$ ipython --no-banner

In [1]: import numpy as np

In [2]: import numpy.linalg as la

In [3]: np.set_printoptions(precision=1, suppress=True, linewidth=100)

In [4]: K = np.loadtxt("out10.csv", delimiter=",")

In [5]: K
Out[5]: 
array([[-30. ,   0.2,   0.8,   0.2,  -0.5,  -1.2,  -1.3,  -2.5],
       [  2. ,   0.3,   1.8,   0.2,  -0.9,   0.3,  -1.4,  -0.4],
       [-12. ,  -1.8,   0.9,  -0.1,   0.3,   1.1,   0.2,  -1. ],
       [-14. ,  -0.3,  -0.4,   1. ,  -0.5,   1.1,  -1.4,  -0.3],
       [-18. ,   1.4,   0.9,  -0.5,  -0.9,   0. ,  -1.6,   1.1]])

In [6]: # column 0 dominates

In [7]: W = np.array([[-2, 2, 3, -2],
   ...:     [3, 1, -5, -1],
   ...:     [-1, 0, -4, -5],
   ...:     [-2, -5, -2, -3],
   ...:     [3, -3, -2, -5],
   ...:     [4, 3, 3, -4],
   ...:     [4, -3, -2, 2],
   ...:     [5, 0, 5, 4]])

In [8]: c = np.array([3, 4, -5, -3])

In [9]: act = np.maximum(K @ W + c, 0)

In [10]: act
Out[10]: 
array([[38.4,  0. ,  0. , 46.9],
       [ 0. , 15.1,  0. ,  0. ],
       [22. ,  0. ,  0. ,  9.1],
       [24.3,  0. ,  0. , 18.4],
       [39.7,  0. ,  0. , 34.3]])

In [11]: (act > 0).mean(axis=0)
Out[11]: array([0.8, 0.2, 0. , 0.8])

In [12]: la.matrix_rank(act)
Out[12]: np.int64(3)

In [13]: (act > 0).astype(int)
Out[13]: 
array([[1, 0, 0, 1],
       [0, 1, 0, 0],
       [1, 0, 0, 1],
       [1, 0, 0, 1],
       [1, 0, 0, 1]])

In [14]: W2 = np.array([[0, 5, 5], [-4, 1, -2], [3, 2, -2], [1, 5, 4]])

In [15]: (act @ W2).round(6).argmax(axis=1)
Out[15]: array([1, 1, 1, 1, 1])

In [16]: round(la.norm(K, 2) / la.norm(K), 1)
Out[16]: np.float64(1.0)

In [17]: [round(float(x), 1) for x in la.svd(K, compute_uv=False)[:3]]
Out[17]: [39.7, 3.3, 2.5]

In [18]: Uu, s, Vt = la.svd(K)

In [19]: s
Out[19]: array([39.7,  3.3,  2.5,  2.4,  1.7])

In [20]: other = Uu[:, :1] @ np.diag(s[:1]) @ Vt[:1]

In [21]: np.round(np.abs(K - other).max(), 1)
Out[21]: np.float64(1.9)

In [22]: round(float(la.norm(K - other, 2)), 1), np.round(s[1], 1)
Out[22]: (3.3, np.float64(3.3))

In [23]: x = np.array([0, -5, -5, -2, -3, 1, -1, -5])

In [24]: h1 = np.maximum(K @ x, 0)

In [25]: h1
Out[25]: array([8.7, 0. , 9.7, 7. , 0. ])

In [26]: np.flatnonzero(h1 > 1e-9)
Out[26]: array([0, 2, 3])

In [27]: data = np.array([[0, 0, 1], [0, 1, 0], [1, 0, 0]])

In [28]: q, R = la.qr(data)

In [29]: q @ R
Out[29]: 
array([[0., 0., 1.],
       [0., 1., 0.],
       [1., 0., 0.]])

In [30]: np.allclose(R.T @ R, data.T @ data)
Out[30]: True

In [31]: q.shape, R.shape
Out[31]: ((3, 3), (3, 3))

In [32]: q
Out[32]: 
array([[ 0.,  0., -1.],
       [-0.,  1.,  0.],
       [-1., -0.,  0.]])

In [33]: np.abs(np.diag(R))
Out[33]: array([1., 1., 1.])

In [34]: R
Out[34]: 
array([[-1.,  0.,  0.],
       [ 0.,  1.,  0.],
       [ 0.,  0., -1.]])

In [35]: abs(R[0, 0]), round(float(la.norm(data[:, 0])), 1)
Out[35]: (np.float64(1.0), 1.0)

In [36]: w, evecs = la.eigh(R)

In [37]: w.sum(), np.trace(R)
Out[37]: (np.float64(-1.0), np.float64(-1.0))

In [38]: evecs @ np.diag(w) @ evecs.T
Out[38]: 
array([[-1.,  0.,  0.],
       [ 0.,  1.,  0.],
       [ 0.,  0., -1.]])

In [39]: np.abs(evecs[:, -1])
Out[39]: array([0., 1., 0.])

In [40]: (w > 1e-8).sum(), (w < -1e-8).sum()
Out[40]: (np.int64(1), np.int64(2))

In [41]: evecs.T @ evecs
Out[41]: 
array([[1., 0., 0.],
       [0., 1., 0.],
       [0., 0., 1.]])

In [42]: la.svd(R, compute_uv=False)
Out[42]: array([1., 1., 1.])

In [43]: np.abs(evecs[:, -1]).round(6).argmax()
Out[43]: np.int64(1)

In [44]: round(float(la.norm(data, 2)), 1)
Out[44]: 1.0

In [45]: np.round(la.norm(data[2], 1), 1), np.round(la.norm(data[2], np.inf), 1)
Out[45]: (np.float64(1.0), np.float64(1.0))

In [46]: la.norm(data, axis=1).argmax()
Out[46]: np.int64(0)

In [47]: round(float(la.norm(data, "nuc")), 1)
Out[47]: 3.0

In [48]: np.round(la.norm(data) ** 2 / la.norm(data, 2) ** 2, 1)
Out[48]: np.float64(3.0)

In [49]: round(la.norm(data, 1), 1), round(la.norm(data, np.inf), 1)
Out[49]: (np.float64(1.0), np.float64(1.0))

In [50]: feats = np.load("mat.npy")

In [51]: feats
Out[51]: 
array([[ 1.2,  1.3, -1. , -1.4, -0.6,  0.6],
       [ 1.3, -0.5, -0.7, -1.1,  0.8,  0.5],
       [-1. , -0.7, -1.6, -0.4, -0.8,  0.1],
       [-1.4, -1.1, -0.4, -1.4,  0.5,  0.1],
       [-0.6,  0.8, -0.8,  0.5,  0.3, -0.1],
       [ 0.6,  0.5,  0.1,  0.1, -0.1, -1. ]])

In [52]: # symmetric, so the eigenvalues are real

In [53]: q, evecs = la.qr(feats[:, :2])[0], la.qr(feats[:, 2:])[0]

In [54]: s = la.svd(q.T @ evecs, compute_uv=False)

In [55]: s
Out[55]: array([0.6, 0.2])

In [56]: np.degrees(np.arccos(s.clip(0, 1)))
Out[56]: array([53.6, 76.9])

In [57]: round(float(la.norm(q @ q.T - evecs @ evecs.T, 2)), 1)
Out[57]: 1.0

In [58]: (s > 0.9).sum()
Out[58]: np.int64(0)

In [59]: m1 = np.array([[-1, 4, -4, -1, 9, 4, -9],
    ...:     [0, 8, -2, 5, 8, 9, 2],
    ...:     [0, 0, 2, -2, 5, -7, 3],
    ...:     [0, 0, 0, -7, 0, -2, -9],
    ...:     [0, 0, 0, 0, 3, -8, 0],
    ...:     [0, 0, 0, 0, 0, -7, 0],
    ...:     [0, 0, 0, 0, 0, 0, 5]])

In [60]: # triangular: eigenvalues sit on the diagonal

In [61]: u = np.array([3, 3])

In [62]: np.polyval(u, m1[5])
Out[62]: array([  3,   3,   3,   3,   3, -18,   3])

In [63]: np.array([np.convolve(row, u, "same") for row in m1])
Out[63]: 
array([[ -3,   9,   0, -15,  24,  39, -15],
       [  0,  24,  18,   9,  39,  51,  33],
       [  0,   0,   6,   0,   9,  -6, -12],
       [  0,   0,   0, -21, -21,  -6, -33],
       [  0,   0,   0,   0,   9, -15, -24],
       [  0,   0,   0,   0,   0, -21, -21],
       [  0,   0,   0,   0,   0,   0,  15]])

In [64]: np.convolve(m1[5], u)
Out[64]: array([  0,   0,   0,   0,   0, -21, -21,   0])

In [65]: np.cross(m1[5, :3], m1[6, :3])
Out[65]: array([0, 0, 0])
